In [1]: import numpy as np

In [2]: import numpy.linalg as la

In [3]: np.set_printoptions(suppress=True, linewidth=160)

In [4]: mat = np.load("test3.npy")

In [5]: print(mat)
[[ 0  0  3  0  0  0 -2  0  0  0  0  0  0  0]
 [ 0  1  0 -2  0  0  0  0 -1  0 -2  0  0  0]
 [ 0 -3  0  0  1  0  0  2  0  0  0  0  0 -1]
 [ 0  0  0 -3  0  0  0  2  0  0  0  0  0  0]]

In [6]: blk = np.stack([mat, -3 * mat, mat[::-1]])

In [7]: print(la.matrix_rank(blk))
[4 4 4]

In [8]: print(blk.shape)
(3, 4, 14)

In [9]: print(blk.sum(axis=0))
[[ 0  0 -6 -3  0  0  4  2  0  0  0  0  0  0]
 [ 0 -5  0  4  1  0  0  2  2  0  4  0  0 -1]
 [ 0  7  0 -2 -2  0  0 -4 -1  0 -2  0  0  2]
 [ 0  0  3  6  0  0 -2 -4  0  0  0  0  0  0]]

In [10]: print(np.round(la.norm(blk, axis=(1, 2)), 2))
[ 7.14 21.42  7.14]

In [11]: print(round(la.norm(mat, 1), 2), np.round(la.norm(mat, np.inf), 2))
5.0 7.0

In [12]: print(round(la.norm(mat, 2), 2))
4.31

In [13]: print(np.round(la.norm(mat[2], 1), 2), round(float(la.norm(mat[2], np.inf)), 2))
7.0 3.0

In [14]: print(round(float(la.norm(mat[2] - mat[3])), 2))
4.47

In [15]: print(mat[2] @ mat[3])
4

In [16]: F = np.load("run0.npy")

In [17]: print(F)
[[ 0 -4 -3 -3  0  3  6  0 -1  2  6  4]
 [-4  2 -4  4 -1  4 -4  1 -3 -1  2  4]
 [-3 -4  6 -3  6 -4  3  4  0  2 -1  3]
 [-3  4 -3  6  4  4 -3 -2  1  0  0 -2]
 [ 0 -1  6  4 -2  0  0  2 -1  0 -1 -6]
 [ 3  4 -4  4  0  2 -5 -1  2 -3 -3 -5]
 [ 6 -4  3 -3  0 -5  2 -2  0  3 -5  4]
 [ 0  1  4 -2  2 -1 -2  4  1  0 -3  0]
 [-1 -3  0  1 -1  2  0  1 -6 -2  3 -6]
 [ 2 -1  2  0  0 -3  3  0 -2 -4 -2  0]
 [ 6  2 -1  0 -1 -3 -5 -3  3 -2 -4 -1]
 [ 4  4  3 -2 -6 -5  4  0 -6  0 -1  6]]

In [18]: print(np.count_nonzero(F))
119

In [19]: print(F.sum(axis=1))
[ 10   0   9   6   1  -6  -1   4 -12  -5  -9   1]

In [20]: print(np.round(la.svd(F, compute_uv=False), 2))
[22.6  17.81 14.58 12.86 10.38  5.92  5.82  5.39  3.34  3.3   1.79  1.16]

In [21]: print(F.sum(axis=0))
[ 10   0   9   6   1  -6  -1   4 -12  -5  -9   1]

In [22]: print(F.shape)
(12, 12)

In [23]: B = F / la.norm(F, axis=1, keepdims=True)

In [24]: gram = B @ B.T

In [25]: print(round(np.degrees(np.arccos(np.clip(gram[2, 1], -1, 1))), 2))
113.27

In [26]: print((np.abs(gram) > 0.9).astype(int))
[[1 0 0 0 0 0 0 0 0 0 0 0]
 [0 1 0 0 0 0 0 0 0 0 0 0]
 [0 0 1 0 0 0 0 0 0 0 0 0]
 [0 0 0 1 0 0 0 0 0 0 0 0]
 [0 0 0 0 1 0 0 0 0 0 0 0]
 [0 0 0 0 0 1 0 0 0 0 0 0]
 [0 0 0 0 0 0 1 0 0 0 0 0]
 [0 0 0 0 0 0 0 1 0 0 0 0]
 [0 0 0 0 0 0 0 0 1 0 0 0]
 [0 0 0 0 0 0 0 0 0 1 0 0]
 [0 0 0 0 0 0 0 0 0 0 1 0]
 [0 0 0 0 0 0 0 0 0 0 0 1]]

In [27]: rng = np.random.default_rng(776071)

In [28]: ang = rng.uniform(0, 2 * np.pi, 20)

In [29]: q, _ = la.qr(np.array([[1.2, -0.6],
    ...:     [-1.7, -1.3],
    ...:     [1.6, -0.7],
    ...:     [-1.2, 0.1],
    ...:     [0.2, 1.7],
    ...:     [0.5, 0.5],
    ...:     [-0.8, -0.5],
    ...:     [-0.4, 0.3],
    ...:     [0.2, -0.6],
    ...:     [-2.4, -0.7],
    ...:     [0.0, 0.7],
    ...:     [1.2, 0.5],
    ...:     [0.3, 0.9]]))

In [30]: J = 3 * np.c_[np.cos(ang), np.sin(ang)] @ q.T

In [31]: print(J.round(2) + 0)
[[ 1.21 -0.63  1.56 -0.96 -0.7   0.13 -0.35 -0.45  0.45 -1.46 -0.35  0.66 -0.22]
 [-0.11  1.61 -0.21  0.45 -1.24 -0.55  0.68 -0.03  0.32  1.5  -0.47 -0.85 -0.74]
 [-0.75  1.37 -1.01  0.82 -0.38 -0.42  0.63  0.24 -0.05  1.77 -0.1  -0.91 -0.34]
 [-0.06 -1.6   0.   -0.33  1.4   0.56 -0.66  0.1  -0.4  -1.37  0.55  0.8   0.81]
 [ 0.19 -1.6   0.32 -0.5   1.14  0.54 -0.69  0.   -0.28 -1.56  0.43  0.87  0.7 ]
 [-0.45 -1.46 -0.5  -0.04  1.68  0.54 -0.58  0.25 -0.56 -0.95  0.68  0.62  0.91]
 [-0.4  -1.48 -0.44 -0.07  1.65  0.55 -0.59  0.23 -0.55 -1.01  0.67  0.65  0.9 ]
 [-0.71  1.4  -0.96  0.8  -0.46 -0.44  0.64  0.22 -0.02  1.77 -0.13 -0.91 -0.37]
 [ 1.08  0.75  1.34 -0.55 -1.73 -0.35  0.23 -0.47  0.71 -0.15 -0.74 -0.09 -0.84]
 [ 0.27 -1.59  0.42 -0.55  1.06  0.53 -0.69 -0.03 -0.24 -1.61  0.39  0.89  0.66]
 [-1.2   0.66 -1.55  0.96  0.67 -0.14  0.37  0.45 -0.44  1.48  0.34 -0.67  0.21]
 [ 0.73  1.25  0.86 -0.2  -1.79 -0.49  0.47 -0.35  0.65  0.56 -0.74 -0.44 -0.93]
 [-1.25  0.45 -1.6   0.94  0.9  -0.06  0.28  0.48 -0.52  1.33  0.43 -0.57  0.33]
 [-0.95  1.16 -1.26  0.91  0.   -0.33  0.55  0.33 -0.2   1.74  0.06 -0.85 -0.14]
 [ 0.68 -1.42  0.93 -0.79  0.49  0.44 -0.64 -0.21  0.01 -1.77  0.15  0.91  0.39]
 [ 0.31 -1.59  0.47 -0.58  1.01  0.53 -0.69 -0.05 -0.21 -1.63  0.37  0.9   0.64]
 [ 0.98 -1.12  1.29 -0.92 -0.06  0.31 -0.54 -0.34  0.23 -1.72 -0.09  0.84  0.11]
 [-0.4  -1.49 -0.44 -0.08  1.65  0.55 -0.59  0.23 -0.54 -1.02  0.67  0.65  0.9 ]
 [ 1.25 -0.46  1.6  -0.94 -0.89  0.06 -0.28 -0.48  0.51 -1.34 -0.43  0.58 -0.33]
 [-1.05 -0.81 -1.29  0.52  1.75  0.36 -0.26  0.46 -0.71  0.07  0.75  0.13  0.86]]

In [32]: print(la.lstsq(J[:-1].T, J[-1])[2])
2

In [33]: print(round(np.trace(la.pinv(J) @ J), 2))
2.0

In [34]: print(np.unique(J.round(6), axis=0).shape)
(20, 13)
